% python3 -q
>>> import numpy as np
>>> np.set_printoptions(suppress=True, linewidth=120)
>>> K = np.array([[0, 0, 0, 0, 0, 0, 1, 0],
...     [0, 1, 0, 0, 0, 0, 0, 0],
...     [0, 0, 1, 0, 0, 0, 0, 0],
...     [0, 0, 0, 0, 0, 1, 0, 0],
...     [1, 0, 0, 0, 0, 0, 0, 0],
...     [0, 0, 0, 1, 0, 0, 0, 0],
...     [0, 0, 0, 0, 1, 0, 0, 0],
...     [0, 0, 0, 0, 0, 0, 0, 1]])
>>> np.round(np.linalg.norm(K, axis=0), 3)
array([1., 1., 1., 1., 1., 1., 1., 1.])
>>> K @ K.T
array([[1, 0, 0, 0, 0, 0, 0, 0],
       [0, 1, 0, 0, 0, 0, 0, 0],
       [0, 0, 1, 0, 0, 0, 0, 0],
       [0, 0, 0, 1, 0, 0, 0, 0],
       [0, 0, 0, 0, 1, 0, 0, 0],
       [0, 0, 0, 0, 0, 1, 0, 0],
       [0, 0, 0, 0, 0, 0, 1, 0],
       [0, 0, 0, 0, 0, 0, 0, 1]])
>>> np.round(np.linalg.pinv(K), 3)
array([[0., 0., 0., 0., 1., 0., 0., 0.],
       [0., 1., 0., 0., 0., 0., 0., 0.],
       [0., 0., 1., 0., 0., 0., 0., 0.],
       [0., 0., 0., 0., 0., 1., 0., 0.],
       [0., 0., 0., 0., 0., 0., 1., 0.],
       [0., 0., 0., 1., 0., 0., 0., 0.],
       [1., 0., 0., 0., 0., 0., 0., 0.],
       [0., 0., 0., 0., 0., 0., 0., 1.]])
>>> K[:, 1] @ K[:, 7]
np.int64(0)
>>> w1 = np.array([[0, 3, 1, 2],
...     [-1, 3, 0, 3],
...     [-2, 0, -3, -2],
...     [1, 0, -2, 1],
...     [-3, -2, 3, 3],
...     [-1, 2, -1, 3],
...     [2, -2, -3, 0],
...     [-1, -2, -2, 3]])
>>> b = np.array([-1, 2, -2, 0])
>>> hid = np.maximum(K @ w1 + b, 0)
>>> (hid > 0).mean(axis=0)
array([0.125, 0.625, 0.125, 0.75 ])
>>> (hid > 0).astype(int)
array([[1, 0, 0, 0],
       [0, 1, 0, 1],
       [0, 1, 0, 0],
       [0, 1, 0, 1],
       [0, 1, 0, 1],
       [0, 1, 0, 1],
       [0, 0, 1, 1],
       [0, 0, 0, 1]])
>>> cent = np.array([[3, 1, -2], [-1, 2, -1], [0, 0, 3], [2, 3, -1]])
>>> hid @ cent
array([[ 3,  1, -2],
       [ 1, 19, -8],
       [-2,  4, -2],
       [ 2, 17, -7],
       [-1, 16, -7],
       [ 0,  7, -3],
       [ 6,  9,  0],
       [ 6,  9, -3]])
>>> (hid @ cent).round(6).argmax(axis=1)
array([0, 1, 1, 1, 1, 1, 1, 1])
>>> O, evecs = np.linalg.qr(K[:, :3])[0], np.linalg.qr(K[:, 3:])[0]
>>> sig = np.linalg.svd(O.T @ evecs, compute_uv=False)
>>> sig
array([0., 0., 0.])
>>> np.degrees(np.arccos(sig.clip(0, 1)))
array([90., 90., 90.])
>>> np.flatnonzero(np.linalg.matrix_power((K != 0) + (K.T != 0) + np.eye(8), 8)[1])
array([1])
>>> x = np.array([0, 5, 4, 3, 1, 1, 2, 4])
>>> y = K @ x
>>> y
array([2, 5, 4, 1, 0, 3, 1, 4])
>>> np.round(np.linalg.solve(K.T, K[2]), 3)
array([0., 0., 1., 0., 0., 0., 0., 0.])
>>> np.round(np.linalg.solve(K, y + K[:, 0]), 3)
array([1., 5., 4., 3., 1., 1., 2., 4.])
>>> np.round(np.linalg.solve(K, K[:, 1]), 3)
array([0., 1., 0., 0., 0., 0., 0., 0.])
>>> np.round(np.linalg.solve(K, 3 * y), 3)
array([ 0., 15., 12.,  9.,  3.,  3.,  6., 12.])
>>> M = np.load("layer15.npy")
>>> M.round(3)
array([[ 1.   ,  0.   ,  0.   ,  0.   ,  0.   ],
       [ 0.   ,  1.   ,  0.   ,  0.   ,  0.   ],
       [ 0.   ,  0.   , -0.707,  0.   , -0.707],
       [ 0.   ,  0.   ,  0.   ,  1.   ,  0.   ],
       [ 0.   ,  0.   ,  0.707,  0.   , -0.707]])
>>> round(float(M[:, 4] @ M[:, 2]), 3)
0.0
>>> np.round(M @ M.T, 3) + 0
array([[1., 0., 0., 0., 0.],
       [0., 1., 0., 0., 0.],
       [0., 0., 1., 0., 0.],
       [0., 0., 0., 1., 0.],
       [0., 0., 0., 0., 1.]])
>>> np.round(np.linalg.svd(M, compute_uv=False), 3)
array([1., 1., 1., 1., 1.])
>>> J = np.load("data.npy")
>>> J
array([[0, 0, 0, 0],
       [3, 2, 3, 2],
       [0, 0, 0, 0],
       [3, 2, 3, 2]])
>>> x = np.array([3, -1, 3, -2])
>>> J @ x
array([ 0, 12,  0, 12])
>>> J @ (2 * x)
array([ 0, 24,  0, 24])
>>> J @ np.eye(4)[3]
array([0., 2., 0., 2.])
>>> np.linalg.norm(J @ x) <= np.linalg.norm(J, 2) * np.linalg.norm(x) + 1e-9
np.True_
>>> np.allclose(J, J.T)
False
>>> np.linalg.matrix_power(J, 4)
array([[  0,   0,   0,   0],
       [192, 128, 192, 128],
       [  0,   0,   0,   0],
       [192, 128, 192, 128]])
>>> J.inv()
Traceback (most recent call last):
  File "<python-input-41>", line 1, in <module>
    J.inv()
    ^^^^^
AttributeError: 'numpy.ndarray' object has no attribute 'inv'
>>> np.trace(J)
np.int64(4)
>>> J @ J
array([[ 0,  0,  0,  0],
       [12,  8, 12,  8],
       [ 0,  0,  0,  0],
       [12,  8, 12,  8]])
>>> (J + J.T) / 2
array([[0. , 1.5, 0. , 1.5],
       [1.5, 2. , 1.5, 2. ],
       [0. , 1.5, 0. , 1.5],
       [1.5, 2. , 1.5, 2. ]])
>>> mat = np.load("dump.npy")
>>> mat
array([[-2.873, -1.993,  4.187,  7.753],
       [-2.934, -2.015,  3.602,  8.23 ],
       [-3.244, -2.381,  3.459,  8.309],
       [-2.589, -2.082,  3.8  ,  8.046],
       [-2.603, -1.699,  3.466,  7.912],
       [-3.146, -1.346,  4.098,  8.239],
       [-2.846, -4.433, -2.957,  4.443],
       [-2.622, -4.533, -3.274,  4.33 ],
       [-3.018, -4.289, -2.787,  4.251],
       [-3.036, -3.589, -2.909,  3.639],
       [-2.594, -3.486, -2.993,  3.715],
       [-2.603, -4.296, -3.342,  4.441]])
>>> rng = np.random.default_rng(1302)
>>> lab = rng.permutation(4)
>>> A2 = mat[:, lab] * rng.choice([-1, 1], 4)
>>> A2
array([[ 4.187,  2.873, -7.753, -1.993],
       [ 3.602,  2.934, -8.23 , -2.015],
       [ 3.459,  3.244, -8.309, -2.381],
       [ 3.8  ,  2.589, -8.046, -2.082],
       [ 3.466,  2.603, -7.912, -1.699],
       [ 4.098,  3.146, -8.239, -1.346],
       [-2.957,  2.846, -4.443, -4.433],
       [-3.274,  2.622, -4.33 , -4.533],
       [-2.787,  3.018, -4.251, -4.289],
       [-2.909,  3.036, -3.639, -3.589],
       [-2.993,  2.594, -3.715, -3.486],
       [-3.342,  2.603, -4.441, -4.296]])
>>> U, _, Vh = np.linalg.svd(mat.T @ A2)
>>> np.round(U @ Vh, 3) + 0
array([[ 0., -1.,  0.,  0.],
       [ 0.,  0.,  0.,  1.],
       [ 1.,  0.,  0.,  0.],
       [ 0.,  0., -1.,  0.]])
>>> lab
array([2, 0, 3, 1])
>>> np.round(np.linalg.lstsq(mat, A2)[0], 3) + 0
array([[ 0., -1.,  0.,  0.],
       [ 0.,  0.,  0.,  1.],
       [ 1.,  0.,  0.,  0.],
       [ 0.,  0., -1.,  0.]])
>>> np.round(np.sort(np.linalg.eigvals(M).real), 3)
array([-0.707, -0.707,  1.   ,  1.   ,  1.   ])
>>> (np.linalg.matrix_power((M != 0) + (M.T != 0) + np.eye(5), 5) > 0).astype(int)
array([[1, 0, 0, 0, 0],
       [0, 1, 0, 0, 0],
       [0, 0, 1, 0, 1],
       [0, 0, 0, 1, 0],
       [0, 0, 1, 0, 1]])
>>> np.round(M @ M, 3) + 0
array([[ 1.,  0.,  0.,  0.,  0.],
       [ 0.,  1.,  0.,  0.,  0.],
       [ 0.,  0.,  0.,  0.,  1.],
       [ 0.,  0.,  0.,  1.,  0.],
       [ 0.,  0., -1.,  0.,  0.]])
>>> round(np.linalg.det(M), 3)
np.float64(1.0)
>>> A2 = np.array([[-0.4], [-0.5], [0.9]])
>>> cent = np.array([[-1.3, -0.2, -1.7, -0.2, 0.4, -0.2, -0.6, 1.7, -0.6]])
>>> feats = A2 @ cent
>>> feats.round(3)
array([[ 0.52,  0.08,  0.68,  0.08, -0.16,  0.08,  0.24, -0.68,  0.24],
       [ 0.65,  0.1 ,  0.85,  0.1 , -0.2 ,  0.1 ,  0.3 , -0.85,  0.3 ],
       [-1.17, -0.18, -1.53, -0.18,  0.36, -0.18, -0.54,  1.53, -0.54]])
>>> T = np.stack([J, -2 * J, J[::-1]])
>>> np.linalg.matrix_rank(T)
array([1, 1, 1])
>>> np.einsum("bij,cij->bc", T, T)
array([[  52, -104,    0],
       [-104,  208,    0],
       [   0,    0,   52]])
>>> np.linalg.matrix_rank(T.reshape(3, -1))
np.int64(2)
>>> [round(float(x), 3) for x in np.linalg.svd(feats, compute_uv=False)[:3]]
[3.215, 0.0, 0.0]
>>> np.linalg.cond(feats) > 100
np.True_
>>> m1 = np.diag(np.array([1, 1, 0])) + -1 * np.eye(3, k=1) + -1 * np.eye(3, k=-1)
>>> m1
array([[ 1., -1.,  0.],
       [-1.,  1., -1.],
       [ 0., -1.,  0.]])
>>> ev, evecs = np.linalg.eigvalsh(m1)
Traceback (most recent call last):
  File "<python-input-71>", line 1, in <module>
    ev, evecs = np.linalg.eigvalsh(m1)
    ^^^^^^^^^
ValueError: too many values to unpack (expected 2)
>>> ev, evecs = np.linalg.eigh(m1)
>>> np.round(np.linalg.eigvalsh(m1 + 3 * np.eye(3)), 3)
array([2.198, 3.555, 5.247])
>>> np.round(np.linalg.eigvalsh(m1 @ m1), 3)
array([0.308, 0.643, 5.049])
>>> (ev > 1e-8).sum(), (ev < -1e-8).sum()
(np.int64(2), np.int64(1))
>>> A2 = m1 + rng.integers(-2, 3, (3, 1)) @ rng.integers(-2, 3, (1, 3))
>>> A2
array([[ 1., -1.,  0.],
       [ 0.,  2., -1.],
       [-1., -2.,  0.]])
>>> np.round(np.linalg.svd(A2 - m1, compute_uv=False), 3) + 0
array([2., 0., 0.])
>>> np.abs(A2 - m1).sum(axis=1)
array([0., 2., 2.])
